% ipython --no-banner

In [1]: import numpy as np

In [2]: import numpy.linalg as la

In [3]: np.set_printoptions(precision=2, suppress=True, linewidth=200)

In [4]: J = np.load("arr.npy")

In [5]: J
Out[5]: 
array([[0, 0, 1, 0, 1],
       [0, 0, 0, 0, 1],
       [1, 0, 0, 1, 1],
       [0, 0, 1, 0, 0],
       [1, 1, 1, 0, 0]])

In [6]: round(np.trace(la.pinv(J) @ J), 2)
Out[6]: np.float64(4.0)

In [7]: np.unique(J.round(6), axis=0).shape
Out[7]: (5, 5)

In [8]: np.round(J @ la.pinv(J) @ J, 2) + 0
Out[8]: 
array([[0., 0., 1., 0., 1.],
       [0., 0., 0., 0., 1.],
       [1., 0., 0., 1., 1.],
       [0., 0., 1., 0., 0.],
       [1., 1., 1., 0., 0.]])

In [9]: la.inv(J)
LinAlgError: Singular matrix


In [10]: np.abs(np.diag(la.qr(J)[1])) > 1e-9
Out[10]: array([ True,  True,  True, False,  True])

In [11]: np.allclose(J[:-1].T @ la.lstsq(J[:-1].T, J[-1])[0], J[-1])
Out[11]: False

In [12]: np.zeros(5, 5)
TypeError: Cannot interpret '5' as a data type


In [13]: np.diff(J, axis=0)
Out[13]: 
array([[ 0,  0, -1,  0,  0],
       [ 1,  0,  0,  1,  0],
       [-1,  0,  1, -1, -1],
       [ 1,  1,  0,  0,  0]])

In [14]: J[5]
IndexError: index 5 is out of bounds for axis 0 with size 5


In [15]: np.count_nonzero(J)
Out[15]: np.int64(10)

In [16]: np.round(la.norm(J), 2)
Out[16]: np.float64(3.16)

In [17]: J.mean(axis=0)
Out[17]: array([0.4, 0.2, 0.6, 0.2, 0.6])

In [18]: J.shape
Out[18]: (5, 5)

In [19]: np.unravel_index(np.abs(J).argmax(), J.shape)
Out[19]: (np.int64(0), np.int64(2))

In [20]: J.sum(axis=0)
Out[20]: array([2, 1, 3, 1, 3])

In [21]: np.round(la.svd(J, compute_uv=False), 2) + 0
Out[21]: array([2.3 , 1.62, 1.3 , 0.62, 0.  ])

In [22]: J[:, 5]
IndexError: index 5 is out of bounds for axis 1 with size 5


In [23]: J - J[0]
Out[23]: 
array([[ 0,  0,  0,  0,  0],
       [ 0,  0, -1,  0,  0],
       [ 1,  0, -1,  1,  0],
       [ 0,  0,  0,  0, -1],
       [ 1,  1,  0,  0, -1]])

In [24]: rank = la.matrix_rank(J)

In [25]: rank
Out[25]: np.int64(4)

In [26]: ns = la.svd(J)[2][rank:].T

In [27]: np.round(ns @ ns.T, 2) + 0
Out[27]: 
array([[ 0.33, -0.33,  0.  , -0.33,  0.  ],
       [-0.33,  0.33,  0.  ,  0.33,  0.  ],
       [ 0.  ,  0.  ,  0.  ,  0.  ,  0.  ],
       [-0.33,  0.33,  0.  ,  0.33,  0.  ],
       [ 0.  ,  0.  ,  0.  ,  0.  ,  0.  ]])

In [28]: np.round(ns[:, 0] / ns[np.abs(ns[:, 0]).round(6).argmax(), 0], 2) + 0
Out[28]: array([ 1., -1.,  0., -1.,  0.])

In [29]: np.round(J @ ns, 2) + 0
Out[29]: 
array([[0.],
       [0.],
       [0.],
       [0.],
       [0.]])

In [30]: np.allclose(J @ ns, 0)
Out[30]: True

In [31]: la.matrix_rank(J.T @ J), la.matrix_rank(J @ J.T)
Out[31]: (np.int64(4), np.int64(4))

In [32]: [round(float(x), 2) for x in la.svd(J, compute_uv=False)[:3]]
Out[32]: [2.3, 1.62, 1.3]

In [33]: la.matrix_rank(J, rtol=0.1)
Out[33]: np.int64(4)

In [34]: np.argsort(-la.norm(J, axis=0).round(6), kind="stable")[:3]
Out[34]: array([2, 4, 0])

In [35]: basis = 20 * np.array([[-1.3, -0.2, 0.3, 0.9, 0.8, 0.1, 1.4, -0.4, 0.6, 0.7, 0.6],
    ...:     [-0.2, -0.5, 1.3, 0.4, 0.9, -0.5, 0.0, 0.1, -1.8, -0.3, 0.0]])

In [36]: rng = np.random.default_rng(822)

In [37]: z = rng.integers(0, 2, 43)

In [38]: F = basis[z] + rng.normal(size=(43, 11))

In [39]: F.round(2) + 0
Out[39]: 
array([[ -5.04, -11.5 ,  25.27,   7.64,  19.18, -11.09,  -1.45,   2.85, -36.25,  -5.98,   0.8 ],
       [-27.89,  -2.7 ,   5.62,  18.69,  15.18,   1.44,  27.83,  -9.88,  12.13,  14.21,  10.34],
       [ -5.03, -10.7 ,  27.04,   6.33,  19.12,  -7.43,   0.99,   1.16, -35.83,  -6.26,  -0.26],
       [-27.25,  -4.43,   5.8 ,  18.15,  14.8 ,   1.46,  28.37,  -6.67,  12.09,  14.2 ,  10.14],
       [ -3.09, -11.53,  26.05,   7.26,  18.86,  -9.7 ,  -0.85,   1.94, -36.24,  -7.31,   0.  ],
       [ -4.58, -10.87,  25.54,   7.83,  18.13, -10.87,   1.33,   1.45, -36.73,  -5.8 ,   2.29],
       [ -1.89, -10.61,  25.14,   7.92,  18.82,  -9.55,   0.31,   2.47, -34.52,  -4.16,  -1.52],
       [ -4.64, -10.75,  27.57,   7.96,  17.25, -10.67,  -2.16,   3.6 , -35.7 ,  -6.44,   1.05],
       [ -4.73, -10.97,  25.36,   7.48,  18.43, -10.84,   1.16,   2.11, -37.15,  -5.98,   0.05],
       [-28.3 ,  -3.43,   5.26,  18.29,  15.49,   1.66,  27.94,  -7.59,  13.04,  12.85,  11.06],
       [-24.73,  -2.13,   5.84,  18.73,  16.2 ,   2.19,  26.37,  -8.09,   9.56,  12.92,  14.5 ],
       [ -2.37, -10.55,  27.35,   8.26,  17.07, -10.64,  -1.03,   2.42, -35.09,  -7.13,  -0.18],
       [-24.89,  -3.79,   6.01,  17.77,  15.21,   3.67,  26.84,  -6.92,  12.42,  14.61,  12.81],
       [ -3.62,  -9.95,  26.1 ,   9.03,  17.45, -11.04,   0.08,   2.75, -35.37,  -5.02,  -1.49],
       [-25.83,  -5.07,   5.2 ,  17.67,  14.93,   0.15,  28.67,  -7.45,  11.84,  12.46,  11.4 ],
       [ -3.83,  -9.41,  24.92,   8.2 ,  17.8 , -11.23,  -0.79,   1.41, -36.28,  -6.96,   0.25],
       [ -2.15,  -9.78,  26.64,   7.45,  19.17, -10.77,  -1.13,   0.91, -35.86,  -6.98,   0.33],
       [ -5.02,  -9.47,  25.3 ,   7.2 ,  18.12, -10.53,   1.  ,   2.97, -35.9 ,  -6.27,   0.77],
       [-26.77,  -3.97,   6.67,  17.53,  15.83,   2.34,  27.87,  -6.15,  12.5 ,  13.56,  10.85],
       [ -4.95, -10.25,  26.16,   6.8 ,  17.84, -11.18,   0.38,   3.04, -35.74,  -7.65,  -1.62],
       [-26.2 ,  -3.33,   5.3 ,  18.75,  16.56,   1.05,  26.64,  -8.51,  10.93,  13.61,  11.22],
       [ -2.13,  -9.7 ,  25.43,   8.45,  17.17, -11.25,   2.5 ,   0.29, -37.26,  -7.58,  -1.27],
       [-27.56,  -2.03,   6.02,  18.59,  16.33,   4.71,  27.84,  -6.73,  12.05,  15.12,  14.26],
       [-27.7 ,  -2.95,   5.36,  16.92,  18.07,   2.45,  26.86,  -7.02,  11.34,  15.55,  11.53],
       [ -4.12, -10.73,  25.71,   7.89,  17.03, -10.75,  -0.06,   1.46, -37.39,  -7.33,   0.1 ],
       [ -5.44,  -9.57,  25.92,   8.31,  18.1 , -11.12,   0.11,   1.5 , -37.66,  -6.83,  -0.09],
       [ -2.34, -10.89,  26.55,   8.62,  19.19, -10.58,   0.49,   1.73, -37.19,  -6.81,  -0.11],
       [ -3.31,  -8.62,  26.94,   8.01,  19.38, -10.64,   0.46,   2.25, -35.08,  -3.74,  -0.71],
       [-25.54,  -3.73,   5.62,  19.31,  16.61,   1.92,  28.9 ,  -8.01,  11.61,  16.24,  12.96],
       [ -2.75,  -7.87,  26.83,   8.32,  16.76,  -9.95,   1.12,   2.85, -36.5 ,  -5.99,   0.03],
       [-25.94,  -5.24,   6.26,  18.32,  16.05,   1.43,  28.55,  -8.77,  11.16,  15.29,  14.53],
       [-27.09,  -3.19,   6.7 ,  17.57,  15.87,   1.22,  26.64,  -9.01,  11.28,  14.19,  12.47],
       [ -3.13, -11.21,  27.13,   7.91,  18.36, -10.37,  -1.5 ,   1.56, -36.68,  -6.49,   2.31],
       [ -2.84,  -9.6 ,  26.07,   8.04,  16.89,  -7.91,   1.79,   2.52, -35.62,  -4.71,   0.11],
       [-26.61,  -4.92,   7.33,  18.72,  15.23,   0.51,  28.67,  -4.95,   9.62,  13.77,  11.51],
       [ -2.33, -10.1 ,  26.83,   8.12,  17.75,  -9.64,  -0.52,   3.97, -36.13,  -6.51,   1.09],
       [-25.47,  -5.4 ,   6.28,  17.85,  15.9 ,   2.07,  29.05,  -8.13,  11.66,  14.24,  11.98],
       [-26.19,  -2.36,   5.5 ,  16.62,  15.82,   1.39,  27.53,  -7.2 ,  11.82,  15.25,  11.47],
       [ -5.88,  -9.52,  24.93,  10.22,  19.02, -10.01,  -2.02,  -0.75, -35.34,  -5.78,  -0.5 ],
       [-25.41,  -4.11,   6.57,  18.69,  13.97,   1.61,  27.1 ,  -7.39,  12.23,  14.39,  11.4 ],
       [-25.51,  -3.03,   6.  ,  17.64,  16.81,   3.83,  28.03,  -8.99,  12.33,  14.3 ,  11.85],
       [-25.6 ,  -4.33,   5.26,  18.07,  15.88,   0.84,  27.95,  -8.87,  12.84,  15.55,  11.77],
       [ -5.44, -10.68,  26.27,   9.69,  17.68,  -8.12,   1.27,   2.72, -37.14,  -6.27,  -0.38]])

In [40]: cen = F - F.mean(axis=0)

In [41]: Uu, sv, Vh = la.svd(cen, full_matrices=False)

In [42]: np.round(sv ** 2 / (sv ** 2).sum(), 2) + 0
Out[42]: array([0.99, 0.  , 0.  , 0.  , 0.  , 0.  , 0.  , 0.  , 0.  , 0.  , 0.  ])

In [43]: round(float((sv ** 2).sum() ** 2 / (sv ** 4).sum()), 2)
Out[43]: 1.02

In [44]: np.abs(Vh[-1])
Out[44]: array([0.02, 0.13, 0.49, 0.35, 0.58, 0.19, 0.23, 0.1 , 0.23, 0.35, 0.02])

In [45]: np.abs(Vh[0]).argmax()
Out[45]: np.int64(8)

In [46]: la.matrix_rank(cen)
Out[46]: np.int64(11)
